% python3 -q
>>> import numpy as np
>>> import numpy.linalg as la
>>> np.set_printoptions(suppress=True, linewidth=200)
>>> def rnd(a):
...     return np.round(a, 2) + 0
... 
>>> M = np.load("m.npy")
>>> print(M)
[[ 1 -2]
 [ 1 -2]
 [ 0  0]]
>>> U, sv, VT = la.svd(M)
>>> print(rnd(sv))
[3.16 0.  ]
>>> print(np.argmax(sv[:-1] / (sv[1:] + 1e-6)) + 1)
1
>>> out = U[:, :1] @ np.diag(sv[:1]) @ VT[:1]
>>> print(rnd(out))
[[ 1. -2.]
 [ 1. -2.]
 [ 0.  0.]]
>>> print(rnd(la.norm(M - out) / la.norm(M)))
0.0
>>> print(la.matrix_rank(out))
1
>>> f = np.array([0, 2])
>>> print(np.correlate(M[0], M[1], "full"))
[-2  5 -2]
>>> print(np.array([np.convolve(row, f, "same") for row in M]))
[[0 2]
 [0 2]
 [0 0]]
>>> print(np.polyval(f, M[0]))
[2 2]
>>> print(np.convolve(M[0], f))
[ 0  2 -4]
>>> print([round(float(x), 2) for x in la.svd(M, compute_uv=False)[:3]])
[3.16, 0.0]
>>> print(rnd(la.norm(M, 2) / la.norm(M)))
1.0
>>> print(la.cond(M) > 100)
True
>>> print(np.argsort(-la.norm(M, axis=0).round(6), kind="stable")[:3])
[1 0]
>>> def softmax(z):
...     e = np.exp(z - z.max(axis=-1, keepdims=True))
...     return e / e.sum(axis=-1, keepdims=True)
... 
>>> print(rnd(softmax(M[1])))
[0.95 0.05]
>>> print(rnd(softmax(M[1] + 3)))
[0.95 0.05]
>>> scores = M @ M.T / np.sqrt(2)
>>> print(rnd(softmax(scores + np.triu(np.full(scores.shape, -np.inf), 1))))
[[1.   0.   0.  ]
 [0.5  0.5  0.  ]
 [0.33 0.33 0.33]]
>>> A = np.loadtxt("run14.csv", delimiter=",")
>>> print(A)
[[ -3.  -3.  -3.  -3.  -3.]
 [ -3.  -6.  -6.  -6.  -6.]
 [ -3.  -6.  -9.  -9.  -9.]
 [ -3.  -6.  -9. -12. -12.]
 [ -3.  -6.  -9. -12. -15.]]
>>> W = np.array([[-2, 0, 0, 1, 1],
...     [3, 1, -2, 0, 2],
...     [-1, 3, 2, 1, 0],
...     [-2, 3, -1, 3, -2],
...     [-3, 2, 0, 0, -3]])
>>> coef = np.array([0, 0, 2, 1, 0])
>>> H = np.maximum(A @ W + coef, 0)
>>> print(la.matrix_rank(H))
3
>>> print(H)
[[15.  0.  5.  0.  6.]
 [24.  0.  8.  0. 15.]
 [42.  0.  5.  0. 30.]
 [57.  0.  8.  0. 45.]
 [66.  0.  8.  0. 54.]]
>>> print((H > 0).mean(axis=0))
[1. 0. 1. 0. 1.]
>>> print((H > 0).astype(int))
[[1 0 1 0 1]
 [1 0 1 0 1]
 [1 0 1 0 1]
 [1 0 1 0 1]
 [1 0 1 0 1]]
>>> Z = np.array([[2, 1, 0], [0, -3, 3], [-3, 2, -3], [-2, 2, 3], [0, 3, -3]])
>>> print((H @ Z).round(6).argmax(axis=1))
[1 1 1 1 1]
>>> print(H @ Z)
[[  15.   43.  -33.]
 [  24.   85.  -69.]
 [  69.  142. -105.]
 [  90.  208. -159.]
 [ 108.  244. -186.]]
>>> print(W @ Z)
[[ -6   3   0]
 [ 12   2   3]
 [-10  -4   6]
 [ -7 -13  27]
 [ -6 -18  15]]
>>> proj = np.triu(np.array([[4, 3, 6, 2, 4],
...     [0, 4, 1, 6, 5],
...     [8, 1, 1, 1, 1],
...     [0, 4, 9, 6, 7],
...     [5, 3, 0, 8, 2]]), 1) + np.eye(5)
>>> out = proj @ H @ la.inv(proj)
>>> print(rnd(la.det(out)))
0.0
>>> print(np.trace(out), np.trace(H))
74.0 74.0
>>> U, sv = la.svd(A)
Traceback (most recent call last):
  File "<python-input-44>", line 1, in <module>
    U, sv = la.svd(A)
    ^^^^^
ValueError: too many values to unpack (expected 2)
>>> U, sv, VT = la.svd(A, full_matrices=False)
>>> print(np.allclose(U * sv @ VT, A))
True
>>> print(rnd(U.T @ A @ VT.T))
[[37.03  0.    0.    0.    0.  ]
 [ 0.    4.35  0.    0.    0.  ]
 [ 0.    0.    1.75  0.    0.  ]
 [ 0.    0.    0.    1.06  0.  ]
 [ 0.    0.    0.    0.    0.81]]
>>> x = np.array([0, -1, 1, -2, -2])
>>> y = A @ x
>>> coef, lr = np.zeros(5), 1 / la.norm(A, 2) ** 2
>>> for i in range(40):
...     coef -= lr * A.T @ (A @ coef - y)
...     if i % 10 == 0: print(i, round(la.norm(A @ coef - y), 2))
... 
0 5.47
10 4.87
20 4.36
30 3.92
>>> print(rnd(coef))
[-0.18 -0.44 -0.76 -1.26 -1.59]
>>> print(rnd(la.cond(A)))
45.46
>>> f = np.array([6, 2, 0, 8, 2])
>>> out = A + np.outer(f, np.eye(5)[0])
>>> print(la.matrix_rank(la.inv(out) - la.inv(A), tol=1e-8))
1
>>> print(rnd(la.det(out) / la.det(A)), rnd(1 + la.solve(A, f)[0]))
-2.33 -2.33
>>> print(la.matrix_rank(out - A))
1
>>> J = np.array([[8, 6, 8, 6], [6, 3, 6, 3], [8, 6, 8, 6], [6, 3, 6, 3]])
>>> print(J)
[[8 6 8 6]
 [6 3 6 3]
 [8 6 8 6]
 [6 3 6 3]]
>>> U, sv, VT = la.svd(J)
>>> print(rnd(sv))
[24.  2.  0.  0.]
>>> print(np.argmax(sv[:-1] / (sv[1:] + 1e-6)) + 1)
2
>>> out = U[:, :2] @ np.diag(sv[:2]) @ VT[:2]
>>> print(rnd(out))
[[8. 6. 8. 6.]
 [6. 3. 6. 3.]
 [8. 6. 8. 6.]
 [6. 3. 6. 3.]]
>>> print(rnd(la.norm(J - out) / la.norm(J)))
0.0
>>> print(la.matrix_rank(J, rtol=0.05))
2
>>> rng = np.random.default_rng(2477)
>>> idx = rng.permutation(4)
>>> print(idx)
[0 3 2 1]
>>> out = J[idx][:, idx]
>>> print(out)
[[8 6 8 6]
 [6 3 6 3]
 [8 6 8 6]
 [6 3 6 3]]
>>> print(rnd(la.det(out)), rnd(la.det(J[idx])))
0.0 0.0
>>> E = np.load("case15.npy")
>>> print(E)
[[43.2   9.02  5.9 ]
 [ 2.7  16.09  5.13]
 [ 0.63 16.49  6.04]
 [ 0.48 15.96  5.1 ]
 [ 2.5  16.4   4.69]
 [44.03  8.09  4.43]
 [ 1.18 15.54  5.05]
 [41.99  7.2   4.74]
 [ 1.52 17.03  7.35]
 [ 1.56 15.65  5.8 ]
 [45.52  7.55  6.61]
 [44.76  8.29  5.89]
 [ 2.37 15.83  6.59]
 [ 3.42 13.85  6.86]
 [44.45  8.05  6.4 ]
 [ 2.86 16.27  4.77]
 [ 0.44 16.46  5.62]
 [ 2.88 15.21  6.  ]
 [42.83  8.45  6.43]
 [ 3.12 15.31  4.37]
 [44.77  7.66  5.27]
 [43.9   7.13  4.65]
 [43.68  8.48  5.59]]
>>> U, sv, VT = la.svd(E)
>>> print(rnd(sv))
[143.93  57.34   3.71]
>>> out = U[:, :2] @ np.diag(sv[:2]) @ VT[:2]
>>> print(rnd(np.abs(E - out).max()))
1.61
>>> print(rnd(la.norm(E - out, 2)), rnd(sv[2]))
3.71 3.71
>>> print(la.cond(E) > 100)
False
>>> out = np.array([[3, 4, 5, 3, 2],
...     [5, 4, 2, 5, 5],
...     [2, 2, 4, 4, 0],
...     [2, 4, 0, 2, 3],
...     [3, 2, 3, 1, 3]])
>>> data = np.triu(out)
>>> print(data)
[[3 4 5 3 2]
 [0 4 2 5 5]
 [0 0 4 4 0]
 [0 0 0 2 3]
 [0 0 0 0 3]]
>>> proj = np.triu(np.array([[0, 0, -2, -2, 2],
...     [0, 2, 1, 1, -2],
...     [-1, -2, -1, 1, 0],
...     [0, 2, 0, -2, 2],
...     [2, -2, -2, 1, 0]]), 1) + np.eye(5)
>>> out = proj @ data @ la.inv(proj)
>>> print(np.trace(out), np.trace(data))
16.0 16
>>> print(np.poly(out))
[   1.  -16.  101. -314.  480. -288.]
>>> print(rnd(la.det(out)))
288.0
>>> print(out)
[[ 3.  4. -1. -6. 16.]
 [ 0.  4.  2.  5.  0.]
 [ 0.  0.  4.  2. -1.]
 [ 0.  0.  0.  2.  5.]
 [ 0.  0.  0.  0.  3.]]
>>> out = la.inv(data)
>>> print(rnd(la.slogdet(data)[0]))
1.0
>>> print(rnd(la.inv(out)))
[[3. 4. 5. 3. 2.]
 [0. 4. 2. 5. 5.]
 [0. 0. 4. 4. 0.]
 [0. 0. 0. 2. 3.]
 [0. 0. 0. 0. 3.]]
>>> print(rnd(la.det(data) * out))
[[  96.  -96.  -72.  240. -144.]
 [   0.   72.  -36. -108.  -12.]
 [   0.    0.   72. -144.  144.]
 [   0.    0.    0.  144. -144.]
 [   0.    0.    0.    0.   96.]]
>>> idx = rng.permutation(5)
>>> print(idx)
[2 1 4 3 0]
>>> out = data[idx][:, idx]
>>> print(rnd(np.sort(np.abs(la.eigvals(out)))))
[2. 3. 3. 4. 4.]
>>> print(np.diag(out))
[4 4 3 2 3]
>>> print(np.trace(out))
16
>>> print(rnd(la.det(out)), rnd(la.det(data[idx])))
288.0 288.0
>>> x = np.array([-1, -9, -2, 8, -2])
>>> y = data @ x
>>> print(y)
[-29 -10  24  10  -6]
>>> print(rnd(la.solve(data.T, data[1])))
[0. 1. 0. 0. 0.]
>>> print(rnd(la.solve(data, -3 * y)))
[  3.  27.   6. -24.   6.]
>>> m1 = np.loadtxt("test5.csv", delimiter=",")
>>> print(m1)
[[-2.  4. -1. -4.]
 [ 0.  0.  0.  0.]
 [ 3.  0.  3. -1.]
 [ 0.  0.  0.  0.]
 [-3.  1.  2. -2.]
 [ 0.  0.  0.  0.]
 [ 0.  0.  0.  0.]
 [ 3.  0.  3. -1.]
 [ 3.  0.  3. -1.]
 [-5.  0.  0. -1.]
 [-2.  0.  3. -2.]
 [ 0.  0.  0.  0.]
 [ 0.  0.  0.  0.]
 [ 1.  4.  2. -5.]
 [ 1. -1.  1.  0.]
 [-3.  1.  2. -2.]]
>>> idx = m1[:, 0] > np.median(m1[:, 0])
>>> f = m1[idx].mean(axis=0) - m1[~idx].mean(axis=0)
>>> print(((m1 - m1.mean(axis=0)) @ f > 0).astype(int))
[0 0 1 0 0 0 0 1 1 0 0 0 0 1 1 0]
>>> print(idx.astype(int))
[0 0 1 0 0 0 0 1 1 0 0 0 0 1 1 0]
>>> print(rnd(f))
[ 3.56  0.05  1.85 -0.6 ]
>>> print(np.argsort(-np.abs(f).round(6), kind="stable"))
[0 2 3 1]
